$ python -q
>>> import numpy as np
>>> np.set_printoptions(suppress=True, linewidth=160)
>>> def tidy(a):
...     return np.round(a, 3) + 0
... 
>>> m1 = np.load("test18.npy")
>>> print(m1)
[[0 0 0 2]
 [0 0 2 4]
 [0 0 0 4]
 [0 0 0 0]]
>>> # triangular
>>> f = np.array([-2, 2])
>>> print(np.convolve(m1[0], f))
[ 0  0  0 -4  4]
>>> print(np.cross(m1[0, :3], m1[2, :3]))
[0 0 0]
>>> print(np.correlate(m1[0], m1[2], "full"))
[0 0 0 8 0 0 0]
>>> print(np.polyval(f, m1[0]))
[ 2  2  2 -2]
>>> print(np.array([np.convolve(row, f, "same") for row in m1]))
[[ 0  0  0 -4]
 [ 0  0 -4 -4]
 [ 0  0  0 -8]
 [ 0  0  0  0]]
>>> U, sig, VT = np.linalg.svd(m1)
>>> print(np.argmax(sig[:-1] / (sig[1:] + 1e-6)) + 1)
2
>>> print(tidy(sig))
[6.155 1.453 0.    0.   ]
>>> Y = U[:, :2] @ np.diag(sig[:2]) @ VT[:2]
>>> print(tidy(Y))
[[0. 0. 0. 2.]
 [0. 0. 2. 4.]
 [0. 0. 0. 4.]
 [0. 0. 0. 0.]]
>>> print(tidy(np.abs(m1 - Y).max()))
0.0
>>> print(np.linalg.matrix_rank(m1, rtol=0.05))
2
>>> print(tidy(np.linalg.norm(m1 - Y) / np.linalg.norm(m1)))
0.0
>>> print(tidy(np.linalg.norm(m1 - Y, 2)), sig[2])
0.0 0.0
>>> Y = np.array([[3, 3, -3], [3, -2, 3]])
>>> cent = np.kron(Y, m1)
>>> print(np.linalg.matrix_rank(cent))
4
>>> print(cent)
[[  0   0   0   6   0   0   0   6   0   0   0  -6]
 [  0   0   6  12   0   0   6  12   0   0  -6 -12]
 [  0   0   0  12   0   0   0  12   0   0   0 -12]
 [  0   0   0   0   0   0   0   0   0   0   0   0]
 [  0   0   0   6   0   0   0  -4   0   0   0   6]
 [  0   0   6  12   0   0  -4  -8   0   0   6  12]
 [  0   0   0  12   0   0   0  -8   0   0   0  12]
 [  0   0   0   0   0   0   0   0   0   0   0   0]]
>>> J = np.loadtxt("layer3.csv", delimiter=",")
>>> print(J)
[[  9.969  10.89  -19.62 ]
 [ 11.007  10.26  -19.668]
 [  9.766  11.614 -20.473]
 [  9.299   8.805 -19.749]
 [  9.458  11.882 -19.474]
 [  9.739  10.635 -19.307]
 [ 10.431   8.611 -18.519]
 [ 10.539   8.939 -20.211]
 [  8.207  10.143 -18.693]
 [ 11.132  11.447 -18.767]
 [ 10.007   7.845 -20.885]]
>>> x = np.array([2, 1, 2])
>>> target = J @ x
>>> print(tidy(np.linalg.solve(J.T @ J, J.T @ target)))
[2. 1. 2.]
>>> try:
...     np.linalg.solve(J, target)
... except np.linalg.LinAlgError as e:
...     print("failed:", e)
... 
failed: Last 2 dimensions of the array must be square
>>> rng = np.random.default_rng(4728)
>>> target = target + 0.05 * rng.normal(size=11)
>>> print(tidy(target))
[ -8.359  -7.001  -9.894 -12.167  -8.121  -8.469  -7.58  -10.381 -10.835  -3.81  -13.844]
>>> coef, *_ = np.linalg.lstsq(J, target)
>>> print(tidy(J.T @ (target - J @ coef)))
[0. 0. 0.]
>>> idx = rng.permutation(3)
>>> Y = J[:, idx] * rng.choice([-1, 1], 3)
>>> print(Y)
[[-10.89   19.62    9.969]
 [-10.26   19.668  11.007]
 [-11.614  20.473   9.766]
 [ -8.805  19.749   9.299]
 [-11.882  19.474   9.458]
 [-10.635  19.307   9.739]
 [ -8.611  18.519  10.431]
 [ -8.939  20.211  10.539]
 [-10.143  18.693   8.207]
 [-11.447  18.767  11.132]
 [ -7.845  20.885  10.007]]
>>> U, _, VT = np.linalg.svd(J.T @ Y)
>>> print(tidy(U @ VT))
[[ 0.  0.  1.]
 [-1.  0.  0.]
 [ 0. -1.  0.]]
>>> D = np.linalg.norm(Y[:, None] - Y[None], axis=-1)
>>> print(np.linalg.matrix_rank(D ** 2))
5
>>> print(np.flatnonzero(D[0] < D.mean() / 2))
[0 5]
>>> print(D[0].round(6).argsort(kind="stable")[:4])
[0 5 4 2]
>>> print(D.shape)
(11, 11)
>>> print(tidy(np.linalg.norm(J, 2)))
80.224
>>> print(tidy(np.linalg.norm(J) ** 2 / np.linalg.norm(J, 2) ** 2))
1.004
>>> print(tidy(np.linalg.norm(J, "nuc")))
86.976
>>> print(tidy(np.linalg.norm(J[4], 1)), tidy(np.linalg.norm(J[4], np.inf)))
40.814 19.474
>>> print(np.linalg.norm(J, axis=1).argmax())
2
>>> print(tidy(np.linalg.norm(J, 2) / np.linalg.norm(J)))
0.998
>>> print(tidy(np.abs(np.linalg.svd(J)[2][-1])))
[0.898 0.035 0.439]
>>> print(np.linalg.cond(J) > 100)
False
>>> print(np.linalg.matrix_rank(J, rtol=0.1))
1
>>> M = np.load("sample2.npy")
>>> print(M)
[[ 22   3   2]
 [  3  -9   1]
 [  3   0 -17]]
>>> Y = M / np.linalg.norm(M, axis=1, keepdims=True)
>>> G = Y @ Y.T
>>> print(np.argwhere(np.triu(np.abs(G) > 0.95, 1)))
[]
>>> print(tidy(G))
[[ 1.     0.193  0.083]
 [ 0.193  1.    -0.049]
 [ 0.083 -0.049  1.   ]]
>>> Y = np.array([[9, 0, 6], [5, 0, 4]])
>>> cent = np.kron(Y, G)
>>> print(tidy(np.linalg.norm(cent, 2)), tidy(np.linalg.norm(Y, 2) * np.linalg.norm(G, 2)))
15.025 15.025
>>> print(cent.shape)
(6, 9)
>>> print(tidy(cent))
[[ 9.     1.735  0.748  0.     0.     0.     6.     1.157  0.499]
 [ 1.735  9.    -0.437  0.     0.     0.     1.157  6.    -0.291]
 [ 0.748 -0.437  9.     0.     0.     0.     0.499 -0.291  6.   ]
 [ 5.     0.964  0.416  0.     0.     0.     4.     0.771  0.333]
 [ 0.964  5.    -0.243  0.     0.     0.     0.771  4.    -0.194]
 [ 0.416 -0.243  5.     0.     0.     0.     0.333 -0.194  4.   ]]
>>> print(np.linalg.matrix_rank(cent))
6
>>> data = np.loadtxt("run9.csv", delimiter=",")
>>> print(data)
[[ 2.1 -0.1  0.9  0.4  1.1  0. ]
 [ 0.8 -1.2 -1.3 -0.3 -0.4 -0.4]
 [ 0.6 -0.9 -1.   0.2 -0.2 -1.3]
 [-1.1 -0.7  0.3 -1.2 -0.8  0.4]
 [-1.  12.   8.   5.  -7.  23. ]
 [-0.1  0.1 -0.6 -0.5  1.   1.3]
 [ 1.  -0.9 -1.7  1.8  0.8 -1.2]
 [ 0.4  0.4 -1.  -0.8  1.4  0.8]
 [ 1.7  0.8 -1.  -0.6 -0.3  1.5]
 [ 0.  -0.5  1.1  0.1 -1.5  0.2]
 [-1.1 -1.1  0.3  0.8 -1.6  1.4]
 [ 0.9  1.8 -0.2  0.   2.   1.2]
 [ 1.6  0.5 -0.4  0.1 -0.8  1.1]
 [-0.5  0.3  0.3 -0.3  1.3 -0.1]
 [ 1.9  1.2  0.8  0.2  1.4  0.6]
 [ 0.2 -0.1  0.3  1.4 -0.6 -0.1]
 [ 1.2 -0.3  0.  -0.1 -2.9 -0.9]
 [-0.2 -0.3  1.3  1.1 -0.1 -0.4]
 [ 0.7  0.1  0.2  1.5  0.5  0.1]]
>>> # row 4 is much longer than the rest
>>> G = np.cov(data, rowvar=False)
>>> print(tidy(np.linalg.eigvalsh(G)[::-1]))
[43.097  1.982  0.881  0.808  0.502  0.126]
>>> print(G.shape)
(6, 6)
>>> print(np.argsort(-data.std(axis=0).round(6), kind="stable"))
[5 1 2 4 3 0]
